$ python3 -q
>>> import numpy as np
>>> np.set_printoptions(precision=2, suppress=True, linewidth=120)
>>> X = np.loadtxt("test15.csv", delimiter=",")
>>> X
array([[1., 4., 0., 0., 0., 0.],
       [1., 0., 0., 0., 0., 0.],
       [0., 0., 3., 2., 1., 0.],
       [0., 0., 2., 2., 1., 1.],
       [0., 0., 3., 3., 0., 2.],
       [0., 0., 2., 0., 3., 0.]])
>>> # splits into 2 blocks
>>> (X != 0).astype(int)
array([[1, 1, 0, 0, 0, 0],
       [1, 0, 0, 0, 0, 0],
       [0, 0, 1, 1, 1, 0],
       [0, 0, 1, 1, 1, 1],
       [0, 0, 1, 1, 0, 1],
       [0, 0, 1, 0, 1, 0]])
>>> X @ X
array([[ 5.,  4.,  0.,  0.,  0.,  0.],
       [ 1.,  4.,  0.,  0.,  0.,  0.],
       [ 0.,  0., 16., 13.,  5.,  4.],
       [ 0.,  0., 15., 11.,  7.,  4.],
       [ 0.,  0., 19., 12., 12.,  3.],
       [ 0.,  0., 15., 13.,  2.,  6.]])
>>> M = np.load("x.npy")
>>> M
array([[ 0., -2., -3.,  1.,  3.],
       [-3.,  2., -3., -3., -2.],
       [ 0.,  0.,  0., -1.,  0.],
       [ 0.,  0., -1., -2., -2.],
       [ 0.,  0., -1.,  2.,  0.]])
>>> x0 = np.array([0, 3, 1, 0, 3])
>>> target = M @ x0
>>> coef, lr = np.zeros(5), 1 / np.linalg.norm(M, 2) ** 2
>>> for i in range(12):
...     coef -= lr * M.T @ (M @ coef - target)
...     if i % 2 == 0: print(i, round(np.linalg.norm(M @ coef - target), 2))
... 
0 5.29
2 4.65
4 4.11
6 3.64
8 3.22
10 2.86
>>> round(float(np.linalg.cond(M)), 2)
58.51
>>> rng = np.random.default_rng(971779)
>>> out = M + rng.integers(-2, 3, (5, 4)) @ rng.integers(-2, 3, (4, 5))
>>> out
array([[ 2., -8., -3., -9.,  4.],
       [-3.,  2., -3.,  1., -7.],
       [ 4.,  0.,  0.,  1.,  6.],
       [ 0.,  4., -2.,  0.,  2.],
       [ 0.,  0.,  0.,  2.,  4.]])
>>> np.round(np.linalg.svd(out - M, compute_uv=False), 2) + 0
array([12.94, 10.14,  4.23,  1.97,  0.  ])
>>> out - M
array([[  2.,  -6.,   0., -10.,   1.],
       [  0.,   0.,   0.,   4.,  -5.],
       [  4.,   0.,   0.,   2.,   6.],
       [  0.,   4.,  -1.,   2.,   4.],
       [  0.,   0.,   1.,   0.,   4.]])
>>> O, vecs = np.linalg.qr(M[:, :3])[0], np.linalg.qr(M[:, 3:])[0]
>>> sigma = np.linalg.svd(O.T @ vecs, compute_uv=False)
>>> (sigma > 0.9).sum()
np.int64(1)
>>> np.degrees(np.arccos(sigma.clip(0, 1)))
array([ 8.91, 47.35])
>>> sigma
array([0.99, 0.68])
>>> round(float(np.linalg.det(M.T)), 2)
12.0
>>> np.kron(np.eye(2, dtype=int), M)
array([[ 0., -2., -3.,  1.,  3.,  0., -0., -0.,  0.,  0.],
       [-3.,  2., -3., -3., -2., -0.,  0., -0., -0., -0.],
       [ 0.,  0.,  0., -1.,  0.,  0.,  0.,  0., -0.,  0.],
       [ 0.,  0., -1., -2., -2.,  0.,  0., -0., -0., -0.],
       [ 0.,  0., -1.,  2.,  0.,  0.,  0., -0.,  0.,  0.],
       [ 0., -0., -0.,  0.,  0.,  0., -2., -3.,  1.,  3.],
       [-0.,  0., -0., -0., -0., -3.,  2., -3., -3., -2.],
       [ 0.,  0.,  0., -0.,  0.,  0.,  0.,  0., -1.,  0.],
       [ 0.,  0., -0., -0., -0.,  0.,  0., -1., -2., -2.],
       [ 0.,  0., -0.,  0.,  0.,  0.,  0., -1.,  2.,  0.]])
>>> np.einsum("ij,ji->", M, M)
np.float64(14.0)
>>> np.round(np.poly(M), 2) + 0
array([  1.,   0.,  -7., -16., -22., -12.])
>>> np.einsum("ii->", M)
np.float64(0.0)
>>> np.linalg.eigvals(M)
array([-1.65+0.j  ,  3.65+0.j  , -1.  +0.j  , -0.5 +1.32j, -0.5 -1.32j])
>>> np.linalg.svd(M, compute_uv=False)
array([6.57, 4.76, 2.18, 1.57, 0.11])
>>> np.abs(M).max()
np.float64(3.0)
>>> np.diff(M, axis=0)
array([[-3.,  4.,  0., -4., -5.],
       [ 3., -2.,  3.,  2.,  2.],
       [ 0.,  0., -1., -1., -2.],
       [ 0.,  0.,  0.,  4.,  2.]])
>>> M.sum(axis=1)
array([-1., -9., -1., -5.,  1.])
>>> np.linalg.matrix_rank(M)
np.int64(5)
>>> A = np.array([[2.0, 1.0, 0.0, 0.0],
...     [0.0, 2.0, 1.0, 0.0],
...     [0.0, 0.0, 2.0, 1.0],
...     [0.0, 0.0, 0.0, 2.0]])
>>> # triangular
>>> np.linalg.matrix_rank(A - A[0, 0] * np.eye(4))
np.int64(3)
>>> E = np.load("mat.npy")
>>> E
array([[0., 0., 0., 0., 0., 0.],
       [0., 0., 0., 0., 2., 3.],
       [0., 0., 0., 0., 1., 3.],
       [0., 0., 0., 0., 0., 0.],
       [0., 2., 1., 0., 0., 0.],
       [0., 3., 3., 0., 0., 0.]])
>>> # rank 4
>>> th = np.radians(90)
>>> r_ = np.eye(6)
>>> r_[1, 1] = r_[2, 2] = np.cos(th)
>>> r_[1, 2], r_[2, 1] = -np.sin(th), np.sin(th)
>>> r_.round(2) + 0
array([[ 1.,  0.,  0.,  0.,  0.,  0.],
       [ 0.,  0., -1.,  0.,  0.,  0.],
       [ 0.,  1.,  0.,  0.,  0.,  0.],
       [ 0.,  0.,  0.,  1.,  0.,  0.],
       [ 0.,  0.,  0.,  0.,  1.,  0.],
       [ 0.,  0.,  0.,  0.,  0.,  1.]])
>>> out = E @ r_.T
>>> out
array([[ 0.,  0.,  0.,  0.,  0.,  0.],
       [ 0.,  0.,  0.,  0.,  2.,  3.],
       [ 0.,  0.,  0.,  0.,  1.,  3.],
       [ 0.,  0.,  0.,  0.,  0.,  0.],
       [ 0., -1.,  2.,  0.,  0.,  0.],
       [ 0., -3.,  3.,  0.,  0.,  0.]])
>>> round(np.linalg.det(r_), 2), np.trace(r_)
(np.float64(1.0), np.float64(4.0))
>>> np.allclose(E @ E.T, out @ out.T)
True
>>> round(np.linalg.norm(E, 2) / np.linalg.norm(E), 2)
np.float64(0.7)
>>> np.argsort(-np.linalg.norm(E, axis=0).round(6), kind="stable")[:3]
array([5, 1, 2])
>>> np.linalg.cond(E) > 100
np.True_
>>> np.linalg.matrix_rank(E, rtol=0.1)
np.int64(4)
>>> W = np.array([[-6, 1, 0],
...     [1, 0, -5],
...     [-5, 4, 9],
...     [-5, 5, -2],
...     [8, 0, 9],
...     [2, -6, 8]])
>>> coef = np.array([-2, 0, 0])
>>> hid = np.maximum(E @ W + coef, 0)
>>> (hid > 0).mean(axis=0)
array([0.33, 0.33, 0.5 ])
>>> np.linalg.matrix_rank(hid)
np.int64(3)
>>> hid
array([[ 0.,  0.,  0.],
       [20.,  0., 42.],
       [12.,  0., 33.],
       [ 0.,  0.,  0.],
       [ 0.,  4.,  0.],
       [ 0., 12., 12.]])
>>> (hid > 0).astype(int)
array([[0, 0, 0],
       [1, 0, 1],
       [1, 0, 1],
       [0, 0, 0],
       [0, 1, 0],
       [0, 1, 1]])
>>> Z = np.array([[4, 0, 5], [3, 3, 3], [4, 5, 1]])
>>> (hid @ Z).round(6).argmax(axis=1)
array([0, 0, 0, 0, 0, 1])
>>> hid @ Z
array([[  0.,   0.,   0.],
       [248., 210., 142.],
       [180., 165.,  93.],
       [  0.,   0.,   0.],
       [ 12.,  12.,  12.],
       [ 84.,  96.,  48.]])
>>> W @ Z
array([[-21,   3, -27],
       [-16, -25,   0],
       [ 28,  57,  -4],
       [-13,   5, -12],
       [ 68,  45,  49],
       [ 22,  22,   0]])
>>> np.round(np.linalg.eigvalsh(E).min(), 2)
np.float64(-4.75)
>>> J = np.loadtxt("out11.csv", delimiter=",")
>>> J
array([[  2.,   0.,   1.,   0.],
       [  0.,  -4.,   0.,  -2.],
       [  5.,   0.,   0.,   0.],
       [  0., -10.,   0.,   0.]])
>>> # splits into 2 blocks
>>> x0 = np.array([1, 2, 2, 1])
>>> target = J @ x0
>>> target
array([  4., -10.,   5., -20.])
>>> np.linalg.solve(J, target + J[:, 2])
array([1., 2., 3., 1.])
>>> np.linalg.solve(J.T, J[2])
array([ 0., -0.,  1.,  0.])
>>> np.linalg.solve(J, 4 * target)
array([4., 8., 8., 4.])
>>> np.linalg.solve(J, J[:, 3])
array([ 0., -0.,  0.,  1.])
>>> np.linalg.matrix_power(J, 3)
array([[  28.,    0.,    9.,    0.],
       [   0., -224.,    0.,  -72.],
       [  45.,    0.,   10.,    0.],
       [   0., -360.,    0.,  -80.]])
>>> np.trace(J)
np.float64(-2.0)
>>> np.allclose(J @ J.T, J.T @ J)
False
>>> np.sort(np.abs(np.linalg.eigvals(J)))
array([1.45, 2.9 , 3.45, 6.9 ])
>>> J @ J
array([[ 9.,  0.,  2.,  0.],
       [ 0., 36.,  0.,  8.],
       [10.,  0.,  5.,  0.],
       [ 0., 40.,  0., 20.]])
>>> proj = np.triu(np.array([[3, 0, -3, -3], [-3, -3, 1, 0], [2, 2, -2, 1], [3, 0, 0, 1]]), 1) + np.eye(4)
>>> out = proj @ J @ np.linalg.inv(proj)
>>> np.poly(out)
array([  1.,   2., -33.,  20., 100.])
>>> np.linalg.matrix_rank(out)
np.int64(4)
>>> out
array([[-13.,  30., -68.,  29.],
       [  5.,  -4.,  19.,  -6.],
       [  5., -10.,  25., -10.],
       [  0., -10.,  10., -10.]])
>>> np.trace(out), np.trace(J)
(np.float64(-2.0), np.float64(-2.0))
>>> F = np.load("case10.npy")
>>> F.round(2) + 0
array([[ 0.24, -0.02,  0.11, -0.19, -0.06,  0.19,  0.15,  0.02,  0.11,  0.24],
       [-0.02,  0.  , -0.01,  0.02,  0.01, -0.02, -0.01,  0.  , -0.01, -0.02],
       [ 0.11, -0.01,  0.05, -0.09, -0.03,  0.09,  0.07,  0.01,  0.05,  0.11],
       [-0.19,  0.02, -0.09,  0.16,  0.05, -0.16, -0.12, -0.02, -0.09, -0.19],
       [-0.06,  0.01, -0.03,  0.05,  0.02, -0.05, -0.04, -0.01, -0.03, -0.06],
       [ 0.19, -0.02,  0.09, -0.16, -0.05,  0.16,  0.12,  0.02,  0.09,  0.19],
       [ 0.15, -0.01,  0.07, -0.12, -0.04,  0.12,  0.1 ,  0.01,  0.07,  0.15],
       [ 0.02,  0.  ,  0.01, -0.02, -0.01,  0.02,  0.01,  0.  ,  0.01,  0.02],
       [ 0.11, -0.01,  0.05, -0.09, -0.03,  0.09,  0.07,  0.01,  0.05,  0.11],
       [ 0.24, -0.02,  0.11, -0.19, -0.06,  0.19,  0.15,  0.02,  0.11,  0.24]])
>>> rank = np.linalg.matrix_rank(F)
>>> rank
np.int64(1)
>>> ns = np.linalg.svd(F)[2][rank:].T
>>> [int(np.linalg.matrix_rank(np.delete(F, i, axis=0))) for i in range(10)]
[1, 1, 1, 1, 1, 1, 1, 1, 1, 1]
>>> [int(np.linalg.matrix_rank(F[:, :j + 1])) for j in range(10)]
[1, 1, 1, 1, 1, 1, 1, 1, 1, 1]
>>> ns.shape
(10, 9)
>>> [int(np.linalg.matrix_rank(F[:i])) for i in range(1, len(F) + 1)]
[1, 1, 1, 1, 1, 1, 1, 1, 1, 1]
>>> x0 = np.array([2, 0, 2, 1, 0, 2, 2, 3, 3, 3])
>>> np.round(F @ np.eye(10)[1], 2) + 0
array([-0.02,  0.  , -0.01,  0.02,  0.01, -0.02, -0.01,  0.  , -0.01, -0.02])
>>> np.einsum("ij,j->i", F, x0)
array([ 2.27, -0.21,  1.03, -1.86, -0.62,  1.86,  1.44,  0.21,  1.03,  2.27])
>>> F @ x0
array([ 2.27, -0.21,  1.03, -1.86, -0.62,  1.86,  1.44,  0.21,  1.03,  2.27])
>>> (F @ x0).argmax()
np.int64(0)
>>> mat = np.loadtxt("m.csv", delimiter=",")
>>> mat
array([[0., 1., 0., 1., 1., 1., 0., 0., 0., 0., 0., 0., 1.],
       [1., 0., 0., 0., 0., 0., 0., 0., 1., 0., 1., 0., 1.],
       [0., 0., 0., 1., 0., 0., 1., 0., 0., 0., 1., 1., 0.],
       [1., 0., 1., 0., 0., 0., 0., 0., 0., 0., 0., 0., 0.],
       [1., 0., 0., 0., 0., 0., 0., 0., 0., 0., 0., 0., 1.],
       [1., 0., 0., 0., 0., 0., 0., 0., 1., 1., 0., 0., 1.],
       [0., 0., 1., 0., 0., 0., 0., 0., 0., 1., 0., 0., 1.],
       [0., 0., 0., 0., 0., 0., 0., 0., 0., 1., 0., 0., 0.],
       [0., 1., 0., 0., 0., 1., 0., 0., 0., 0., 0., 0., 0.],
       [0., 0., 0., 0., 0., 1., 1., 1., 0., 0., 0., 0., 0.],
       [0., 1., 1., 0., 0., 0., 0., 0., 0., 0., 0., 0., 0.],
       [0., 0., 1., 0., 0., 0., 0., 0., 0., 0., 0., 0., 0.],
       [1., 1., 0., 0., 1., 1., 1., 0., 0., 0., 0., 0., 0.]])
>>> out = np.array([[3, -3, 0],
...     [-1, 3, -3],
...     [-1, -2, -2],
...     [3, 0, 2],
...     [2, -1, -3],
...     [0, 0, -2],
...     [-1, 2, 1],
...     [-3, 3, 0],
...     [-2, 2, 3],
...     [2, -3, -1],
...     [-3, -2, -2],
...     [0, 0, 0],
...     [0, 1, -1]])
>>> np.linalg.matrix_rank(mat @ out)
np.int64(3)
>>> np.einsum("ij->j", mat)
array([5., 4., 4., 2., 2., 4., 3., 1., 2., 3., 2., 1., 5.])
>>> mat @ out
array([[ 4.,  3., -7.],
       [-2., -2.,  0.],
       [-1.,  0.,  1.],
       [ 2., -5., -2.],
       [ 3., -2., -1.],
       [ 3., -3.,  1.],
       [ 1., -4., -4.],
       [ 2., -3., -1.],
       [-1.,  3., -5.],
       [-4.,  5., -1.],
       [-2.,  1., -5.],
       [-1., -2., -2.],
       [ 3.,  1., -7.]])
>>> np.vstack([mat, out.T]).shape
(16, 13)
>>> np.trace(mat @ mat @ mat) // 6
np.float64(3.0)
>>> mat.sum(axis=0)
array([5., 4., 4., 2., 2., 4., 3., 1., 2., 3., 2., 1., 5.])
>>> np.argwhere(np.triu(mat))
array([[ 0,  1],
       [ 0,  3],
       [ 0,  4],
       [ 0,  5],
       [ 0, 12],
       [ 1,  8],
       [ 1, 10],
       [ 1, 12],
       [ 2,  3],
       [ 2,  6],
       [ 2, 10],
       [ 2, 11],
       [ 4, 12],
       [ 5,  8],
       [ 5,  9],
       [ 5, 12],
       [ 6,  9],
       [ 6, 12],
       [ 7,  9]])
>>> L = np.diag(mat.sum(axis=1)) - mat
>>> L @ np.ones(13)
array([0., 0., 0., 0., 0., 0., 0., 0., 0., 0., 0., 0., 0.])
>>> (np.linalg.eigvalsh(L) < 1e-8).sum()
np.int64(1)
>>> np.linalg.matrix_rank(L)
np.int64(12)
>>> np.round(np.linalg.eigvalsh(L), 2) + 0
array([0.  , 0.52, 0.68, 1.4 , 1.51, 1.86, 2.03, 3.37, 3.68, 4.51, 5.41, 6.28, 6.74])
>>> U, sigma, Vt = np.linalg.svd(mat)
>>> vecs = Vt[:(sigma > 1e-8).sum()]
>>> x0 = mat[4] + -3 * mat[1] + rng.integers(2) * np.eye(13)[11]
>>> x0
array([-2.,  0.,  0.,  0.,  0.,  0.,  0.,  0., -3.,  0., -3.,  0., -2.])
>>> np.linalg.matrix_rank(np.vstack([mat, x0]))
np.int64(12)
>>> np.allclose(vecs.T @ vecs @ x0, x0)
True
>>> r0, r1 = mat[11], mat[0]
>>> r0 @ r0
np.float64(1.0)
>>> pr = (r0 @ r1) / (r0 @ r0) * r0
>>> pr
array([0., 0., 0., 0., 0., 0., 0., 0., 0., 0., 0., 0., 0.])
